>>> import numpy as np
>>> import numpy.linalg as la
>>> np.set_printoptions(precision=3, suppress=True, linewidth=200)
>>> arr = np.load("test8.npy")
>>> arr
array([[ -0.001,   0.   ,   0.01 ,  18.625,  -0.074,  -0.006,   0.872,   0.212],
       [  0.001,   0.   ,   0.004, -27.273,  -0.024,   0.034,   0.78 ,   0.51 ],
       [ -0.001,   0.   ,   0.005,   7.458,  -0.38 ,   0.021,  -3.269,  -0.576],
       [ -0.001,   0.   ,   0.003,  -7.627,   0.13 ,  -0.011,  -3.13 ,   0.899],
       [  0.001,   0.   ,   0.005,   8.23 ,  -0.22 ,  -0.02 ,  -6.101,  -0.598],
       [ -0.001,   0.   ,   0.008,  -2.537,  -0.203,  -0.003,  -1.068,  -0.05 ],
       [  0.   ,   0.   ,   0.002, -23.756,  -0.102,  -0.003,  -0.734,  -0.094],
       [  0.   ,   0.   ,   0.004,   4.25 ,  -0.088,  -0.04 ,   0.922,   0.856],
       [ -0.001,   0.   ,   0.011,  17.411,   0.275,  -0.019,   4.068,   0.301],
       [  0.004,   0.   ,  -0.011, -21.215,   0.149,  -0.024,  -3.378,  -0.257],
       [  0.   ,   0.   ,  -0.007,  11.681,  -0.132,  -0.004,   3.836,  -0.18 ],
       [  0.001,   0.   ,  -0.008,  12.057,  -0.074,   0.02 ,  -2.648,  -0.494],
       [  0.001,   0.   ,   0.008, -24.504,  -0.063,  -0.011,  -0.311,   1.021],
       [ -0.002,   0.   ,  -0.002, -24.457,   0.087,  -0.001,   2.698,  -0.338],
       [ -0.001,   0.   ,   0.002, -11.691,  -0.189,   0.005,  -0.648,   0.15 ],
       [ -0.001,   0.   ,   0.002,  -1.885,   0.026,   0.008,  -2.031,   0.275],
       [ -0.001,   0.   ,  -0.001,   0.316,   0.108,   0.02 ,  -6.316,  -0.129],
       [ -0.001,   0.   ,   0.   ,  21.312,   0.102,   0.019,   6.418,   1.473],
       [  0.001,   0.   ,   0.01 , -16.571,  -0.012,   0.044,  -1.302,  -0.667],
       [ -0.001,   0.   ,  -0.006,  14.734,   0.29 ,   0.049,  -1.631,   0.453],
       [ -0.001,   0.   ,  -0.01 ,  -1.206,   0.075,  -0.033,  -3.849,  -0.574],
       [ -0.002,   0.   ,   0.004,  18.256,  -0.156,  -0.032,   1.262,  -0.391],
       [  0.   ,   0.   ,  -0.001,  -5.011,   0.045,  -0.026,   3.267,   0.027],
       [  0.   ,   0.   ,  -0.011,   8.34 ,  -0.049,  -0.035,  -4.504,   0.187],
       [ -0.001,   0.   ,   0.009, -25.858,  -0.131,   0.016,   3.465,   0.39 ],
       [ -0.002,   0.   ,   0.007, -16.945,   0.284,  -0.048,   6.595,  -1.524],
       [  0.   ,   0.   ,   0.002, -15.078,   0.09 ,  -0.059,  -1.816,  -1.064],
       [ -0.001,   0.   ,  -0.005,  18.771,  -0.013,   0.003,  -0.761,   0.645],
       [  0.001,   0.   ,   0.   , -23.461,   0.054,   0.006,   1.225,   0.172],
       [  0.001,   0.   ,  -0.004,   9.367,   0.053,   0.012,   0.756,   0.147],
       [ -0.001,   0.001,  -0.003,  -8.705,   0.302,  -0.009,  -2.171,  -0.423],
       [  0.   ,   0.   ,  -0.006, -14.741,   0.118,   0.014,  -7.045,   1.504],
       [  0.   ,   0.   ,  -0.004,  10.451,   0.041,   0.044,  -7.526,   1.562],
       [ -0.001,   0.   ,   0.012,   7.777,   0.195,   0.003,   2.162,  -0.482],
       [  0.001,   0.   ,  -0.008,  31.717,  -0.213,   0.036,  -1.132,   0.092],
       [  0.002,   0.   ,   0.01 ,  19.011,   0.012,   0.03 ,   4.753,   1.132],
       [  0.   ,   0.   ,  -0.001,  22.147,   0.089,  -0.002,  -4.638,  -0.037],
       [  0.   ,   0.   ,   0.009,   7.069,  -0.231,   0.06 ,   1.734,   0.67 ],
       [ -0.001,   0.   ,   0.011,  15.174,   0.11 ,   0.045,  -2.754,   0.414],
       [  0.001,   0.   ,   0.   ,   9.355,  -0.098,  -0.003,  -3.361,   1.323],
       [  0.   ,   0.   ,   0.006,   5.888,  -0.106,  -0.047,  -1.136,  -0.823],
       [ -0.001,   0.   ,  -0.009, -16.027,  -0.186,  -0.018,  -2.296,  -0.472],
       [ -0.001,   0.   ,  -0.006,  23.919,  -0.245,  -0.011,   2.748,   0.714],
       [ -0.001,   0.   ,   0.004,   3.7  ,   0.267,  -0.007,  -0.832,  -0.275],
       [  0.002,   0.   ,  -0.007,  18.891,  -0.083,   0.013,   1.13 ,   0.763],
       [  0.   ,   0.   ,   0.007,  20.003,  -0.207,  -0.064,   0.411,   1.612],
       [  0.001,   0.   ,   0.009,  26.935,   0.437,  -0.024, -12.968,   0.771],
       [ -0.003,   0.   ,  -0.004,   9.877,  -0.315,   0.017,  -4.381,  -0.93 ]])
>>> Xs = arr - arr.mean(axis=0)
>>> left, s, Vt = la.svd(Xs, full_matrices=False)
>>> np.searchsorted(np.cumsum(s ** 2) / (s ** 2).sum(), 0.9) + 1
np.int64(1)
>>> (np.sign(left[:, 0]) == np.sign(left[0, 0])).astype(int)
array([1, 0, 1, 0, 1, 0, 0, 1, 1, 0, 1, 1, 0, 0, 0, 0, 0, 1, 0, 1, 0, 1, 0, 1, 0, 0, 0, 1, 0, 1, 0, 0, 1, 1, 1, 1, 1, 1, 1, 1, 1, 0, 1, 1, 1, 1, 1, 1])
>>> np.round(Xs.mean(axis=0), 3) + 0
array([0., 0., 0., 0., 0., 0., 0., 0.])
